$ ipython --no-banner

In [1]: import numpy as np

In [2]: from numpy import linalg as LA

In [3]: np.set_printoptions(precision=3, suppress=True, linewidth=160)

In [4]: J = np.load("block15.npy")

In [5]: print(J)
[[1 3 3 0 3 2 2]
 [2 1 3 3 0 3 2]
 [2 2 1 3 3 0 3]
 [3 2 2 1 3 3 0]
 [0 3 2 2 1 3 3]
 [3 0 3 2 2 1 3]
 [3 3 0 3 2 2 1]]

In [6]: left, sv, Vh = LA.svd(J, full_matrices=False)

In [7]: print(np.abs(left[:, 0]).round(6).argmax())
0

In [8]: print(np.abs(Vh[0]))
[0.378 0.378 0.378 0.378 0.378 0.378 0.378]

In [9]: print(np.round(Vh @ Vh.T, 3) + 0)
[[1. 0. 0. 0. 0. 0. 0.]
 [0. 1. 0. 0. 0. 0. 0.]
 [0. 0. 1. 0. 0. 0. 0.]
 [0. 0. 0. 1. 0. 0. 0.]
 [0. 0. 0. 0. 1. 0. 0.]
 [0. 0. 0. 0. 0. 1. 0.]
 [0. 0. 0. 0. 0. 0. 1.]]

In [10]: print(np.allclose(left * sv @ Vh, J))
True

In [11]: print(sv)
[14.     3.985  3.985  3.439  3.439  0.546  0.546]

In [12]: print(np.round(left.T @ J @ Vh.T, 3) + 0)
[[14.     0.     0.     0.     0.     0.     0.   ]
 [ 0.     3.985  0.     0.     0.     0.     0.   ]
 [ 0.     0.     3.985  0.     0.     0.     0.   ]
 [ 0.     0.     0.     3.439  0.     0.     0.   ]
 [ 0.     0.     0.     0.     3.439  0.     0.   ]
 [ 0.     0.     0.     0.     0.     0.546  0.   ]
 [ 0.     0.     0.     0.     0.     0.     0.546]]

In [13]: print(np.cumsum(sv ** 2) / np.sum(sv ** 2))
[0.778 0.841 0.904 0.951 0.998 0.999 1.   ]
